$ python -q
>>> import numpy as np
>>> from numpy import linalg as LA
>>> np.set_printoptions(suppress=True, linewidth=120)
>>> rd = lambda a: np.round(a, 2) + 0
>>> M = np.loadtxt("m.csv", delimiter=",")
>>> print(M)
[[1. 0. 0. 0. 0.]
 [9. 1. 0. 0. 0.]
 [4. 6. 1. 0. 0.]
 [0. 2. 6. 1. 0.]
 [5. 2. 9. 4. 1.]]
>>> Uu, sv, VT = LA.svd(M)
>>> print(np.argmax(sv[:-1] / (sv[1:] + 1e-6)) + 1)
4
>>> M2 = Uu[:, :4] @ np.diag(sv[:4]) @ VT[:4]
>>> print(LA.matrix_rank(M, rtol=0.05))
4
>>> A = np.load("w.npy")
>>> print(A)
[[ 0.04  0.86  0.85]
 [ 0.04 -1.74 -1.74]
 [ 0.   -3.39 -3.38]
 [ 0.02  0.38  0.34]
 [ 0.01 -4.24 -4.26]
 [ 0.    1.67  1.68]
 [ 0.01 -3.88 -3.9 ]
 [-0.01  0.23  0.19]
 [-0.01  0.19  0.23]
 [ 0.    1.37  1.38]
 [ 0.03 -0.86 -0.88]
 [-0.03  0.33  0.38]
 [ 0.01  1.61  1.55]
 [-0.04  2.21  2.24]
 [ 0.02 -0.87 -0.87]
 [ 0.   -1.56 -1.55]
 [-0.04 -0.66 -0.65]]
>>> Xs = A - A.mean(axis=0)
>>> Uu, sv, VT = LA.svd(Xs, full_matrices=False)
>>> print(np.abs(Uu[:, 0]).argmax())
4
>>> print(rd((sv ** 2).sum() ** 2 / (sv ** 4).sum()))
1.0
>>> print(np.abs(VT[0]).argmax())
2
>>> print(rd(sv))
[11.06  0.11  0.06]
>>> print(rd(Xs.mean(axis=0)))
[0. 0. 0.]
>>> M2 = A / np.sqrt((A ** 2).mean(axis=1, keepdims=True))
>>> print(rd(M2[10]))
[ 0.04 -1.21 -1.24]
>>> print(LA.matrix_rank(M2) == LA.matrix_rank(A))
True
>>> m1 = np.loadtxt("layer14.csv", delimiter=",")
>>> print(m1)
[[ -8.83  -0.93  -2.01]
 [  7.98   1.     1.85]
 [ -7.01  -0.81  -1.62]
 [  2.4    0.39   0.52]
 [ 18.57   2.04   4.01]
 [-11.13  -1.23  -2.47]
 [  5.92   0.59   1.32]
 [-11.3   -1.16  -2.45]
 [-21.03  -2.52  -4.72]
 [ 15.45   1.47   3.4 ]
 [ 22.87   2.45   5.05]
 [ -4.38  -0.55  -1.03]
 [  0.98  -0.05   0.3 ]
 [  9.42   1.01   2.08]
 [ 17.61   2.02   4.05]
 [ -8.11  -0.94  -1.92]
 [ -6.21  -0.62  -1.26]
 [  2.09   0.24   0.46]
 [ -4.95  -0.49  -1.22]]
>>> M2 = np.array([[3, 0], [2, 0], [0, 1]])
>>> print(LA.matrix_rank(np.vstack([m1, M2.T])))
3
>>> print(np.vstack([m1, M2.T]).shape)
(21, 3)
>>> M2 = np.c_[m1[:, :1] @ np.array([[3]]), np.array([2, 0, 1, 2, 2, 2, 1, 0, 2, 2, 2, 2, 0, 0, 0, 1, 2, 1, 2])]
>>> print(rd(M2))
[[-26.49   2.  ]
 [ 23.94   0.  ]
 [-21.03   1.  ]
 [  7.2    2.  ]
 [ 55.71   2.  ]
 [-33.39   2.  ]
 [ 17.76   1.  ]
 [-33.9    0.  ]
 [-63.09   2.  ]
 [ 46.35   2.  ]
 [ 68.61   2.  ]
 [-13.14   2.  ]
 [  2.94   0.  ]
 [ 28.26   0.  ]
 [ 52.83   0.  ]
 [-24.33   1.  ]
 [-18.63   2.  ]
 [  6.27   1.  ]
 [-14.85   2.  ]]
>>> print(LA.matrix_rank(M2))
2
>>> print(rd(LA.norm(LA.qr(m1)[0].T @ M2, axis=0) ** 2 / ((M2 ** 2).sum(axis=0) + 1e-12)))
[1.   0.18]
>>> print(rd(LA.norm(M2 - m1 @ LA.lstsq(m1, M2)[0], axis=0)))
[0. 6.]
>>> print(rd(LA.lstsq(m1, M2[:, 0])[0]))
[3. 0. 0.]
>>> idx = m1[:, 1] > np.median(m1[:, 1])
>>> u = m1[idx].mean(axis=0) - m1[~idx].mean(axis=0)
>>> print(rd(u))
[19.56  2.18  4.37]
>>> print(((m1 - m1.mean(axis=0)) @ u > 0).astype(int))
[0 1 0 1 1 0 1 0 0 1 1 0 0 1 1 0 0 1 0]
>>> print((((m1 - m1.mean(axis=0)) @ u > 0) == idx).mean())
1.0
>>> print(idx.astype(int))
[0 1 0 1 1 0 1 0 0 1 1 0 0 1 1 0 0 1 0]
>>> d = LA.norm(m1[:, None] - m1[None], axis=-1)
>>> print(rd(d[:5, :5]))
[[ 0.   17.36  1.87 11.59 28.21]
 [17.36  0.   15.49  5.77 10.86]
 [ 1.87 15.49  0.    9.72 26.35]
 [11.59  5.77  9.72  0.   16.62]
 [28.21 10.86 26.35 16.62  0.  ]]
>>> print(np.unravel_index(d.round(6).argmax(), d.shape))
(np.int64(8), np.int64(10))
>>> print(LA.matrix_rank(d ** 2))
5
>>> print(d.shape)
(19, 19)
>>> print(d[3].round(6).argsort(kind="stable")[:4])
[ 3 17 12  6]
>>> J = np.load("dump.npy")
>>> print(J)
[[2 0 2 3]
 [0 2 0 2]
 [2 0 2 0]
 [3 2 0 2]]
>>> M2 = np.array([[-8, 0], [-2, 2], [-2, 4], [3, 6]])
>>> print(LA.matrix_rank(J @ M2))
2
>>> print(np.einsum("ik,kj->ij", J, M2))
[[-11  26]
 [  2  16]
 [-20   8]
 [-22  16]]
>>> print(np.einsum("ik,kj->ji", J, M2))
[[-11   2 -20 -22]
 [ 26  16   8  16]]
>>> print(np.vstack([J, M2.T]).shape)
(6, 4)
>>> print(np.einsum("ij->j", J))
[7 4 4 7]
